% python3 -q
>>> import numpy as np
>>> from numpy import linalg as LA
>>> np.set_printoptions(precision=3, suppress=True, linewidth=100)
>>> W0 = np.load("arr.npy")
>>> W0
array([[-1.288,  0.827, -0.144, -0.904, -2.411,  0.09 ],
       [ 1.53 ,  1.251, -1.368,  0.796, -1.505,  0.571],
       [ 0.928,  2.33 , -0.875, -0.269, -1.215, -0.629],
       [ 1.544, -1.879,  0.31 , -1.608,  0.461, -0.439],
       [ 0.385, -0.49 , -0.385,  0.86 ,  0.338,  2.758],
       [-1.018, -0.42 , -1.194,  0.529, -2.431,  0.414],
       [ 0.813,  0.841, -0.036, -1.348, -0.556,  2.346],
       [-1.869, -1.39 , -1.2  , -1.191, -0.722, -0.444],
       [-0.167, -0.369, -1.619, -0.325,  2.38 ,  0.669],
       [ 2.203, -0.175,  1.175,  0.672,  1.361, -0.656],
       [-1.481, -0.15 , -1.365,  1.072,  1.86 ,  0.558]])
>>> P = W0 @ LA.solve(W0.T @ W0, W0.T)
>>> np.allclose(P @ P, P)
True
>>> np.trace(P)
np.float64(6.0)
>>> f = np.array([-1, 2, -1])
>>> np.polyval(f, W0[0])
array([ -5.235,  -0.03 ,  -1.309,  -3.625, -11.635,  -0.828])
>>> np.convolve(W0[0], f)
array([ 1.288, -3.403,  3.086, -0.211,  0.747, -4.008,  2.591, -0.09 ])
>>> M2 = np.array([[2.3], [-2.2], [-0.5], [0.2]])
>>> W2 = np.array([[1.1, -0.7, -0.4, 2.1, 0.7, 0.5, -0.7]])
>>> A = M2 @ W2
>>> A
array([[ 2.53, -1.61, -0.92,  4.83,  1.61,  1.15, -1.61],
       [-2.42,  1.54,  0.88, -4.62, -1.54, -1.1 ,  1.54],
       [-0.55,  0.35,  0.2 , -1.05, -0.35, -0.25,  0.35],
       [ 0.22, -0.14, -0.08,  0.42,  0.14,  0.1 , -0.14]])
>>> # null space of dimension 6
>>> rank = LA.matrix_rank(A)
>>> rank
np.int64(1)
>>> null = LA.svd(A)[2][rank:].T
>>> null.shape
(7, 6)
>>> np.allclose(A @ null, 0)
True
>>> LA.matrix_rank(A.T @ A), LA.matrix_rank(A @ A.T)
(np.int64(1), np.int64(1))
>>> feats = np.load("case17.npy")
>>> feats
array([[ 0.,  0.,  0.,  0., -2.],
       [ 0.,  0.,  0.,  1.,  2.],
       [ 0.,  0.,  0., -2., -3.],
       [ 0.,  1., -2.,  0.,  0.],
       [-2.,  2., -3.,  0.,  0.]])
>>> f = np.array([5, -2, 1])
>>> np.convolve(A[2], f)
array([-2.75,  2.85, -0.25, -5.3 ,  0.55, -1.6 ,  1.9 , -0.95,  0.35])
>>> np.polyval(f, A[2])
array([3.613, 0.912, 0.8  , 8.613, 2.312, 1.812, 0.912])
>>> np.round(np.cross(A[2, :3], A[3, :3]), 3) + 0
array([0., 0., 0.])
>>> np.abs(np.diag(LA.qr(feats)[1])) > 1e-9
array([ True,  True, False,  True,  True])
>>> np.allclose(feats[:-1].T @ LA.lstsq(feats[:-1].T, feats[-1])[0], feats[-1])
False
>>> data = np.array([[3, -3, -2, 1, -2],
...     [-2, 3, -3, -2, 1],
...     [1, -2, 3, -3, -2],
...     [-2, 1, -2, 3, -3],
...     [-3, -2, 1, -2, 3]])
>>> P = np.triu(np.array([[1, 2, -2, -1, 1],
...     [1, 0, 0, 0, -2],
...     [2, -2, 1, -2, 1],
...     [0, 2, 1, -2, 1],
...     [2, -2, 2, -2, 2]]), 1) + np.eye(5)
>>> M2 = P @ data @ LA.inv(P)
>>> np.trace(M2), np.trace(data)
(np.float64(15.0), np.int64(15))
>>> P @ data - data @ P
array([[-7.,  1., -3., -4.,  4.],
       [ 6.,  8., -6., -4.,  7.],
       [ 1., -6.,  7., -1.,  4.],
       [-3.,  2., -3., -8.,  6.],
       [ 0.,  6., -6., -1.,  0.]])
>>> LA.matrix_rank(M2)
np.int64(5)
>>> rng = np.random.default_rng(3228)
>>> idx = rng.permutation(5)
>>> idx
array([3, 4, 1, 0, 2])
>>> M2 = data[idx][:, idx]
>>> np.trace(M2)
np.int64(15)
>>> np.diag(M2)
array([3, 3, 3, 3, 3])
>>> np.sort(np.abs(LA.eigvals(M2)))
array([3.   , 3.535, 3.535, 7.107, 7.107])
>>> M2
array([[ 3, -3,  1, -2, -2],
       [-2,  3, -2, -3,  1],
       [-2,  1,  3, -2, -3],
       [ 1, -2, -3,  3, -2],
       [-3, -2, -2,  1,  3]])
>>> s = 20 * 0.5 ** np.arange(5)
>>> O, _ = LA.qr(np.array([[-0.4, 0.0, -0.1, -1.7, -0.1],
...     [0.0, 0.3, -1.2, -1.1, -0.5],
...     [1.4, 0.8, -0.5, 0.7, -0.5],
...     [0.3, 1.5, 0.3, 1.1, -0.8],
...     [2.1, -0.4, -0.4, 0.8, 0.7]]))
>>> M = rng.normal(size=(21, 5)) * s @ O
>>> M
array([[ -2.072,  -0.125,   6.105,  20.792,   0.91 ],
       [ -9.303,  -0.974,  15.885,  60.763,   4.764],
       [  1.896,   2.668,   3.452, -22.617,   2.063],
       [ -0.251,   5.332,  -8.429, -31.573,   3.487],
       [ -0.481,  -2.642,   6.745,   7.005,   1.155],
       [ -6.425,   9.956, -34.548,  16.988,  -4.704],
       [ -9.326,   2.864,   1.727,  25.503,   5.631],
       [ -4.282,  -1.955,  -5.583,  19.345,   3.045],
       [ -0.215,   1.787,   1.89 ,  -4.123,   1.867],
       [ -0.571,  -0.096,  12.651,  17.837,  -1.45 ],
       [ -3.852,   4.725,  -6.895, -13.332,   6.443],
       [  3.812,  -2.222,  -1.937, -25.762,   2.53 ],
       [  3.718,  -3.456,   4.554,  -8.712,  -1.407],
       [ 12.965,  -8.621,  -1.581, -35.161,  -4.25 ],
       [ -3.46 ,  -3.34 ,  20.062,   4.744,   9.656],
       [ -5.86 ,   2.896,   6.046,  22.859,  -1.438],
       [ -1.345,   0.336,   7.715,  -8.449,   2.356],
       [  2.184,  -5.462,  -4.842,  10.888,  -6.204],
       [ -4.128,   2.288,  -7.13 ,   6.16 ,   2.828],
       [ -2.026,   1.256,  17.004,  28.598,  -5.458],
       [ -2.814,  -2.017,   6.495,  10.556,   6.169]])
>>> idx = M[:, 2] > np.median(M[:, 2])
>>> f = M[idx].mean(axis=0) - M[~idx].mean(axis=0)
>>> f
array([-1.728, -1.849, 16.133, 20.48 ,  0.368])
>>> ((M - M.mean(axis=0)) @ f > 0).astype(int)
array([1, 1, 0, 0, 1, 0, 1, 1, 0, 1, 0, 0, 0, 0, 1, 1, 0, 1, 0, 1, 1])
>>> np.argsort(-np.abs(f).round(6), kind="stable")
array([3, 2, 1, 0, 4])
>>> round((((M - M.mean(axis=0)) @ f > 0) == idx).mean(), 3)
np.float64(0.762)
